In [1]: import numpy as np

In [2]: np.set_printoptions(precision=4, suppress=True, linewidth=100)

In [3]: def rd(a):
   ...:     return np.round(a, 4) + 0
   ...: 

In [4]: J = np.load("out2.npy")

In [5]: print(J)
[[-2 -4 -2 -5 -2 -5 -2 -5 -3 -2 -2 -5 -4 -4 -3]
 [10  8 10  7 10  7 10  7  9 10 10  7  8  8  9]
 [-2 -4 -2 -5 -2 -5 -2 -5 -3 -2 -2 -5 -4 -4 -3]
 [-5 -7 -5 -8 -5 -8 -5 -8 -6 -5 -5 -8 -7 -7 -6]
 [ 1 -1  1 -2  1 -2  1 -2  0  1  1 -2 -1 -1  0]
 [ 5  3  5  2  5  2  5  2  4  5  5  2  3  3  4]
 [ 1 -1  1 -2  1 -2  1 -2  0  1  1 -2 -1 -1  0]
 [ 3  1  3  0  3  0  3  0  2  3  3  0  1  1  2]
 [ 7  5  7  4  7  4  7  4  6  7  7  4  5  5  6]
 [-4 -6 -4 -7 -4 -7 -4 -7 -5 -4 -4 -7 -6 -6 -5]]

In [6]: # column 2 repeats column 0

In [7]: def softmax(z):
   ...:     e = np.exp(z - z.max(axis=-1, keepdims=True))
   ...:     return e / e.sum(axis=-1, keepdims=True)
   ...: 

In [8]: print(rd(softmax(J[9] + -2)))
[0.1362 0.0184 0.1362 0.0068 0.1362 0.0068 0.1362 0.0068 0.0501 0.1362 0.1362 0.0068 0.0184 0.0184
 0.0501]

In [9]: att = J @ J.T / np.sqrt(15)

In [10]: print(softmax(att).round(6).argmax(axis=1))
[3 1 3 3 3 1 3 1 1 3]

In [11]: Uu, sv, Vh = np.linalg.svd(J)

In [12]: vecs = Vh[:(sv > 1e-8).sum()]

In [13]: rng = np.random.default_rng(54)

In [14]: x = J[2] + 5 * J[0] + rng.integers(2) * np.eye(15)[13]

In [15]: print(x)
[-12. -24. -12. -30. -12. -30. -12. -30. -18. -12. -12. -30. -24. -24. -18.]

In [16]: print(np.linalg.matrix_rank(np.vstack([J, x])))
2

In [17]: print(np.allclose(vecs.T @ vecs @ x, x))
True

In [18]: print(rd(np.diag(vecs.T @ vecs)))
[0.1429 0.0857 0.1429 0.1857 0.1429 0.1857 0.1429 0.1857 0.0714 0.1429 0.1429 0.1857 0.0857 0.0857
 0.0714]

In [19]: print(rd(np.linalg.norm(J, 2) / np.linalg.norm(J)))
0.9656

In [20]: print(np.linalg.cond(J) > 100)
True

In [21]: t3 = np.stack([J, 5 * J, J[::-1]])

In [22]: print(t3.sum(axis=0))
[[-16 -30 -16 -37 -16 -37 -16 -37 -23 -16 -16 -37 -30 -30 -23]
 [ 67  53  67  46  67  46  67  46  60  67  67  46  53  53  60]
 [ -9 -23  -9 -30  -9 -30  -9 -30 -16  -9  -9 -30 -23 -23 -16]
 [-29 -43 -29 -50 -29 -50 -29 -50 -36 -29 -29 -50 -43 -43 -36]
 [ 11  -3  11 -10  11 -10  11 -10   4  11  11 -10  -3  -3   4]
 [ 31  17  31  10  31  10  31  10  24  31  31  10  17  17  24]
 [  1 -13   1 -20   1 -20   1 -20  -6   1   1 -20 -13 -13  -6]
 [ 16   2  16  -5  16  -5  16  -5   9  16  16  -5   2   2   9]
 [ 52  38  52  31  52  31  52  31  45  52  52  31  38  38  45]
 [-26 -40 -26 -47 -26 -47 -26 -47 -33 -26 -26 -47 -40 -40 -33]]

In [23]: print(np.einsum("bij,cij->bc", t3, t3))
[[ 3450 17250  2100]
 [17250 86250 10500]
 [ 2100 10500  3450]]

In [24]: print(np.linalg.matrix_rank(t3.reshape(3, -1)))
2

In [25]: print(t3.shape)
(3, 10, 15)

In [26]: print(np.linalg.matrix_rank(t3))
[2 2 2]

In [27]: F = np.loadtxt("sample16.csv", delimiter=",")

In [28]: print(F)
[[ 1.96 -0.98 -1.92  0.14  1.42  0.04 -0.24]
 [ 2.86  0.3  -1.46  0.04 -0.44  0.74  0.54]
 [ 0.66 -1.67 -0.89  0.11  1.55  0.41 -0.2 ]
 [-0.67  0.36  0.92 -0.07 -0.79  0.28  0.27]
 [-0.66 -1.06  2.1  -0.12 -1.24  2.38  1.18]
 [-1.51  1.69  1.01 -0.1  -1.14 -1.05 -0.19]
 [-1.11 -0.44  0.38  0.01  0.57 -0.34 -0.33]
 [ 1.34 -0.58 -0.66  0.04  0.2   0.74  0.3 ]
 [ 0.07 -2.31 -0.09  0.08  1.44  1.13  0.07]
 [-1.38  0.66  0.64 -0.04 -0.2  -0.84 -0.34]
 [-0.95 -0.76  0.46  0.01  0.57  0.06 -0.17]
 [-1.09  0.22  1.1  -0.07 -0.63  0.18  0.17]
 [ 0.5   3.83  1.17 -0.23 -3.91 -0.13  0.96]]

In [29]: # looks like rank 3

In [30]: print(rd(np.trace(np.linalg.pinv(F) @ F)))
3.0

In [31]: print(np.linalg.lstsq(F[:-1].T, F[-1])[2])
3

In [32]: print(rd(F @ np.linalg.pinv(F) @ F))
[[ 1.96 -0.98 -1.92  0.14  1.42  0.04 -0.24]
 [ 2.86  0.3  -1.46  0.04 -0.44  0.74  0.54]
 [ 0.66 -1.67 -0.89  0.11  1.55  0.41 -0.2 ]
 [-0.67  0.36  0.92 -0.07 -0.79  0.28  0.27]
 [-0.66 -1.06  2.1  -0.12 -1.24  2.38  1.18]
 [-1.51  1.69  1.01 -0.1  -1.14 -1.05 -0.19]
 [-1.11 -0.44  0.38  0.01  0.57 -0.34 -0.33]
 [ 1.34 -0.58 -0.66  0.04  0.2   0.74  0.3 ]
 [ 0.07 -2.31 -0.09  0.08  1.44  1.13  0.07]
 [-1.38  0.66  0.64 -0.04 -0.2  -0.84 -0.34]
 [-0.95 -0.76  0.46  0.01  0.57  0.06 -0.17]
 [-1.09  0.22  1.1  -0.07 -0.63  0.18  0.17]
 [ 0.5   3.83  1.17 -0.23 -3.91 -0.13  0.96]]

In [33]: Uu, sv, Vh = np.linalg.svd(F)

In [34]: print(np.argmax(sv[:-1] / (sv[1:] + 1e-6)) + 1)
3

In [35]: A2 = Uu[:, :3] @ np.diag(sv[:3]) @ Vh[:3]

In [36]: print(rd(np.linalg.norm(F - A2) / np.linalg.norm(F)))
0.0

In [37]: print(rd(np.linalg.norm(F - A2, 2)), rd(sv[3]))
0.0 0.0

In [38]: print(np.linalg.matrix_rank(F, rtol=0.05))
3

In [39]: A2 = F / np.sqrt((F ** 2).mean(axis=1, keepdims=True))

In [40]: print(rd(np.linalg.norm(A2, axis=1)))
[2.6458 2.6458 2.6458 2.6458 2.6458 2.6458 2.6458 2.6458 2.6458 2.6458 2.6458 2.6458 2.6458]

In [41]: rk = np.linalg.matrix_rank(F)

In [42]: print(rk)
3

In [43]: null = np.linalg.svd(F)[2][rk:].T

In [44]: print([int(np.linalg.matrix_rank(F[:, :j + 1])) for j in range(7)])
[1, 2, 3, 3, 3, 3, 3]

In [45]: print([int(np.linalg.matrix_rank(np.delete(F, i, axis=0))) for i in range(13)])
[3, 3, 3, 3, 3, 3, 3, 3, 3, 3, 3, 3, 3]

In [46]: print(np.allclose(F @ null, 0))
True

In [47]: print(rd(np.linalg.norm(F, 2) / np.linalg.norm(F)))
0.7542

In [48]: print([round(float(x), 4) for x in np.linalg.svd(F, compute_uv=False)[:3]])
[7.8834, 5.4119, 4.222]

In [49]: A2 = np.array([[-6, -7, -5, 3, 0, -6, 8, 5, -2, -3, 1],
    ...:     [-6, 7, -3, -1, 3, 3, -1, 6, 6, -1, -1],
    ...:     [0, -9, -3, -3, -6, -4, 5, -5, 7, 0, -2],
    ...:     [8, -7, -7, -4, 3, 4, -2, 6, 6, 3, 3],
    ...:     [-3, -6, -6, -1, 1, 5, -2, -6, -7, 2, -4],
    ...:     [1, -7, -3, 6, -8, -3, -7, -3, -8, 0, -1],
    ...:     [-4, -8, 3, -3, -9, -6, -2, -4, 6, -8, 7],
    ...:     [9, -3, 8, 6, -5, -9, -1, 9, -3, -7, -2],
    ...:     [8, 3, -2, -3, 4, 6, 1, -9, 6, -6, -6],
    ...:     [2, 1, 3, -9, 4, 9, 6, -3, 2, -9, -6],
    ...:     [8, 7, 3, -2, 2, -9, -5, -3, -3, -6, -5]])

In [50]: A2[-1] = A2[0]

In [51]: E = A2 + 0.05 * np.eye(11)

In [52]: print(E)
[[-5.95 -7.   -5.    3.    0.   -6.    8.    5.   -2.   -3.    1.  ]
 [-6.    7.05 -3.   -1.    3.    3.   -1.    6.    6.   -1.   -1.  ]
 [ 0.   -9.   -2.95 -3.   -6.   -4.    5.   -5.    7.    0.   -2.  ]
 [ 8.   -7.   -7.   -3.95  3.    4.   -2.    6.    6.    3.    3.  ]
 [-3.   -6.   -6.   -1.    1.05  5.   -2.   -6.   -7.    2.   -4.  ]
 [ 1.   -7.   -3.    6.   -8.   -2.95 -7.   -3.   -8.    0.   -1.  ]
 [-4.   -8.    3.   -3.   -9.   -6.   -1.95 -4.    6.   -8.    7.  ]
 [ 9.   -3.    8.    6.   -5.   -9.   -1.    9.05 -3.   -7.   -2.  ]
 [ 8.    3.   -2.   -3.    4.    6.    1.   -9.    6.05 -6.   -6.  ]
 [ 2.    1.    3.   -9.    4.    9.    6.   -3.    2.   -8.95 -6.  ]
 [-6.   -7.   -5.    3.    0.   -6.    8.    5.   -2.   -3.    1.05]]

In [53]: idx = rng.permutation(11)

In [54]: print(idx)
[ 0  5  6  3  2 10  7  9  4  8  1]

In [55]: A2 = E[idx][:, idx]

In [56]: print(np.diag(A2))
[-5.95 -2.95 -1.95 -3.95 -2.95  1.05  9.05 -8.95  1.05  6.05  7.05]

In [57]: print(rd(np.sort(np.abs(np.linalg.eigvals(A2)))))
[ 0.05    2.9698  2.9698  9.6783  9.6783 13.7658 13.7658 16.1225 16.1225 16.8529 16.8529]

In [58]: print([round(float(x), 4) for x in np.linalg.svd(E, compute_uv=False)[:3]])
[31.3243, 23.6235, 21.9223]

In [59]: print(np.linalg.matrix_rank(E, rtol=0.1))
9

In [60]: print(np.argsort(-np.linalg.norm(E, axis=0).round(6), kind="stable")[:3])
[1 5 7]

In [61]: A2 = E / np.linalg.norm(E, axis=1, keepdims=True)

In [62]: cov = A2 @ A2.T

In [63]: print(np.argwhere(np.triu(np.abs(cov) > 0.95, 1)))
[[ 0 10]]

In [64]: print(rd(np.degrees(np.arccos(np.clip(cov[0, 5], -1, 1)))))
82.0677

In [65]: print((cov - 2 * np.eye(11)).round(6).argmax(axis=1))
[10  9  6  2  5  4  2  5  9  8  0]

In [66]: print((np.abs(cov) > 0.9).astype(int))
[[1 0 0 0 0 0 0 0 0 0 1]
 [0 1 0 0 0 0 0 0 0 0 0]
 [0 0 1 0 0 0 0 0 0 0 0]
 [0 0 0 1 0 0 0 0 0 0 0]
 [0 0 0 0 1 0 0 0 0 0 0]
 [0 0 0 0 0 1 0 0 0 0 0]
 [0 0 0 0 0 0 1 0 0 0 0]
 [0 0 0 0 0 0 0 1 0 0 0]
 [0 0 0 0 0 0 0 0 1 0 0]
 [0 0 0 0 0 0 0 0 0 1 0]
 [1 0 0 0 0 0 0 0 0 0 1]]

In [67]: print(rd(cov[0]))
[ 1.     -0.0347  0.359  -0.0125  0.0628  0.138   0.2393  0.1832 -0.4838 -0.2146  1.    ]

In [68]: cov = E.T @ E

In [69]: print((E @ E.T).shape)
(11, 11)

In [70]: print(np.linalg.matrix_rank(cov))
11

In [71]: print(np.allclose(E, E.T))
False

In [72]: print((E - E.T) / 2)
[[ 0.  -0.5 -2.5 -2.5  1.5 -3.5  6.  -2.  -5.  -2.5  3.5]
 [ 0.5  0.   3.   3.   4.5  5.   3.5  4.5  1.5 -1.   3. ]
 [ 2.5 -3.   0.   2.   0.  -0.5  1.  -6.5  4.5 -1.5  1.5]
 [ 2.5 -3.  -2.   0.   2.  -1.   0.5  0.   4.5  6.   0. ]
 [-1.5 -4.5  0.  -2.   0.   6.5  3.5 -0.5 -5.5 -1.  -2. ]
 [ 3.5 -5.   0.5  1.  -6.5  0.  -0.5  3.  -7.  -4.5  2.5]
 [-6.  -3.5 -1.  -0.5 -3.5  0.5  0.  -1.5  2.5 -7.  -0.5]
 [ 2.  -4.5  6.5  0.   0.5 -3.   1.5  0.   3.  -2.  -3.5]
 [ 5.  -1.5 -4.5 -4.5  5.5  7.  -2.5 -3.   0.  -4.  -2. ]
 [ 2.5  1.   1.5 -6.   1.   4.5  7.   2.   4.   0.  -1.5]
 [-3.5 -3.  -1.5  0.   2.  -2.5  0.5  3.5  2.   1.5  0. ]]

In [73]: print(np.allclose(E @ E.T, E.T @ E))
False

In [74]: arr = np.array([[2, 3, 4, 5, 6],
    ...:     [7, 8, 9, 10, 11],
    ...:     [12, 13, 14, 15, 16],
    ...:     [17, 18, 19, 20, 21],
    ...:     [22, 23, 24, 25, 26],
    ...:     [27, 28, 29, 30, 31],
    ...:     [32, 33, 34, 35, 36],
    ...:     [37, 38, 39, 40, 41],
    ...:     [42, 43, 44, 45, 46],
    ...:     [47, 48, 49, 50, 51],
    ...:     [52, 53, 54, 55, 56]])

In [75]: Z = arr[[9, 6]].astype(float)

In [76]: for _ in range(3):
    ...:     idx = np.linalg.norm(arr[:, None] - Z, axis=-1).argmin(axis=1)
    ...:     Z = np.array([arr[idx == j].mean(axis=0) for j in range(2)])
    ...: 

In [77]: print(idx)
[1 1 1 1 1 1 0 0 0 0 0]

In [78]: print(Z[1] - Z[0])
[-27.5 -27.5 -27.5 -27.5 -27.5]

In [79]: mat = np.load("a.npy")

In [80]: print(mat)
[[-0.0566  0.0183  2.0914  1.0826  0.0469  1.0825  2.1712  1.1055]
 [-0.039  -0.0659 -1.6357 -0.8455 -0.0055 -0.9193 -1.7423 -0.8659]
 [-0.0646 -0.0273  2.9743  1.5437  0.041   1.5123  2.9883  1.4003]
 [-0.0205  0.0189 -0.2159 -0.0082 -0.0624 -0.21   -0.3357 -0.1772]
 [ 0.0028 -0.0062  2.0495  0.9676 -0.0447  0.9237  2.0785  1.0826]
 [-0.0849  0.0282  1.713   0.8409 -0.0246  0.7931  1.6838  0.8488]
 [-0.045   0.0292 -1.2303 -0.5093 -0.099  -0.5581 -1.1888 -0.5229]
 [-0.0707  0.0199 -1.7365 -0.9202 -0.0415 -0.8485 -1.7581 -0.8899]
 [ 0.1056  0.1073 -0.1434 -0.1774  0.1021  0.0004 -0.1219 -0.123 ]
 [-0.0264  0.0015  2.6508  1.2015 -0.0219  1.3608  2.6516  1.3588]
 [-0.0886 -0.0164  1.0373  0.555   0.0154  0.5774  1.0873  0.5032]
 [-0.0317 -0.0263 -1.0349 -0.5414  0.034  -0.4848 -1.0548 -0.5376]
 [-0.0194  0.0161 -1.7348 -0.905  -0.0863 -0.8679 -1.7012 -0.851 ]
 [-0.0101 -0.0327 -3.7342 -1.945  -0.0128 -1.8774 -3.7572 -1.8441]
 [ 0.0262 -0.0087 -1.5732 -0.8226  0.0147 -0.8162 -1.5249 -0.8726]
 [-0.0259  0.0642 -2.0667 -1.0279  0.0837 -0.9741 -2.1537 -1.1115]]

In [81]: w1 = np.array([[0, 1, -1, -3, -3, 1],
    ...:     [-3, -2, -2, 3, 3, 0],
    ...:     [2, -3, 3, -1, 1, -1],
    ...:     [-3, 3, 3, 1, 1, 3],
    ...:     [0, -2, 2, -1, 1, 1],
    ...:     [3, 3, 0, 1, 3, -1],
    ...:     [0, 2, 3, 3, 0, 3],
    ...:     [0, -2, 0, 1, -2, 2]])

In [82]: c = np.array([0, -5, 1, -3, -4, -5])

In [83]: act = np.maximum(mat @ w1 + c, 0)

In [84]: print(np.linalg.matrix_rank(act))
5

In [85]: print((act > 0).astype(int))
[[1 0 1 1 1 1]
 [0 0 0 0 0 0]
 [1 0 1 1 1 1]
 [0 0 0 0 0 0]
 [1 0 1 1 0 1]
 [1 0 1 1 0 1]
 [0 0 0 0 0 0]
 [0 0 0 0 0 0]
 [0 0 0 0 0 0]
 [1 0 1 1 1 1]
 [1 0 1 1 0 0]
 [0 0 0 0 0 0]
 [0 0 0 0 0 0]
 [0 0 0 0 0 0]
 [0 0 0 0 0 0]
 [0 0 0 0 0 0]]

In [86]: Z = np.array([[3, 2, 3], [1, 2, 3], [2, 2, 3], [0, 0, 2], [1, 1, 3], [0, 3, 1]])

In [87]: print((act @ Z).round(6).argmax(axis=1))
[2 0 2 0 2 2 0 0 0 2 2 0 0 0 0 0]
